% ipython --no-banner

In [1]: import numpy as np

In [2]: from numpy import linalg as LA

In [3]: np.set_printoptions(precision=3, suppress=True, linewidth=140)

In [4]: tidy = lambda a: np.round(a, 3) + 0

In [5]: Y = np.array([[0], [1], [2], [1], [1], [2]])

In [6]: Z = np.array([[5, -6, 7, -1, -3, -8]])

In [7]: rng = np.random.default_rng(79)

In [8]: E = Y @ Z + 0.02 * rng.normal(size=(6, 6))

In [9]: tidy(E)
Out[9]: 
array([[  0.012,  -0.015,   0.008,  -0.011,   0.026,   0.   ],
       [  4.964,  -5.989,   6.988,  -0.986,  -2.989,  -8.009],
       [ 10.014, -12.   ,  14.016,  -1.995,  -6.037, -16.   ],
       [  4.991,  -6.005,   7.011,  -1.016,  -2.964,  -8.035],
       [  4.964,  -6.001,   7.034,  -0.995,  -3.009,  -7.994],
       [ 10.005, -11.996,  14.006,  -1.983,  -5.989, -16.001]])

In [10]: x = np.array([2, -1, 2, 1, 0, 2])

In [11]: h1 = np.maximum(E @ x, 0)

In [12]: tidy(np.maximum(E @ x, 0) - np.maximum(-E @ x, 0))
Out[12]: array([ 0.046, 12.887, 26.065, 12.924, 13.014, 26.034])

In [13]: tidy(E * (h1 > 1e-9)[:, None])
Out[13]: 
array([[  0.012,  -0.015,   0.008,  -0.011,   0.026,   0.   ],
       [  4.964,  -5.989,   6.988,  -0.986,  -2.989,  -8.009],
       [ 10.014, -12.   ,  14.016,  -1.995,  -6.037, -16.   ],
       [  4.991,  -6.005,   7.011,  -1.016,  -2.964,  -8.035],
       [  4.964,  -6.001,   7.034,  -0.995,  -3.009,  -7.994],
       [ 10.005, -11.996,  14.006,  -1.983,  -5.989, -16.001]])

In [14]: np.flatnonzero(h1 > 1e-9)
Out[14]: array([0, 1, 2, 3, 4, 5])

In [15]: X = np.array([[0, -2, 0, 1, 0],
    ...:     [0, 0, 0, -1, -1],
    ...:     [0, 0, 0, 2, 2],
    ...:     [0, 0, 0, 0, 1],
    ...:     [0, 0, 0, 0, 0]])

In [16]: LA.matrix_rank(X - X[0, 0] * np.eye(5))
Out[16]: np.int64(3)

In [17]: tidy(np.sort(LA.eigvals(X)))
Out[17]: array([0., 0., 0., 0., 0.])

In [18]: theta = rng.uniform(0, 2 * np.pi, 17)

In [19]: Q, _ = LA.qr(np.array([[-1.7, 0.5], [-1.3, 1.4], [-0.3, -0.2], [-1.6, 0.3], [-0.6, -0.3]]))

In [20]: m1 = 10 * np.c_[np.cos(theta), np.sin(theta)] @ Q.T

In [21]: tidy(m1)
Out[21]: 
array([[ 5.478,  6.883,  0.203,  4.704,  0.672],
       [-4.71 ,  3.564, -2.861, -5.634, -5.018],
       [ 5.81 ,  6.117,  0.551,  5.188,  1.267],
       [-6.186, -4.623, -1.122, -5.841, -2.234],
       [-6.211, -4.455, -1.18 , -5.895, -2.33 ],
       [-5.433, -6.967, -0.162, -4.642, -0.601],
       [ 5.071, -2.784,  2.782,  5.89 ,  4.909],
       [-3.621,  5.407, -2.955, -4.779, -5.106],
       [ 6.118,  0.743,  2.194,  6.418,  4.002],
       [ 5.576,  6.684,  0.298,  4.842,  0.835],
       [-2.515, -9.141,  1.601, -1.157,  2.492],
       [-4.159,  4.574, -2.93 , -5.215, -5.099],
       [ 6.296,  3.56 ,  1.466,  6.136,  2.809],
       [-3.887, -8.663,  0.926, -2.704,  1.293],
       [ 3.952,  8.623, -0.889,  2.78 , -1.228],
       [ 4.76 ,  7.934, -0.376,  3.76 , -0.331],
       [-5.989, -5.549, -0.783, -5.475, -1.66 ]])

In [22]: z = m1[:, 2] > np.median(m1[:, 2])

In [23]: u = m1[z].mean(axis=0) - m1[~z].mean(axis=0)

In [24]: tidy(u)
Out[24]: array([ 6.56 , -0.521,  2.726,  7.102,  4.908])

In [25]: np.argsort(-np.abs(u).round(6), kind="stable")
Out[25]: array([3, 0, 4, 2, 1])

In [26]: ((m1 - m1.mean(axis=0)) @ u > 0).astype(int)
Out[26]: array([1, 0, 1, 0, 0, 0, 1, 0, 1, 1, 0, 0, 1, 0, 1, 1, 0])

In [27]: tidy((((m1 - m1.mean(axis=0)) @ u > 0) == z).mean())
Out[27]: np.float64(0.765)
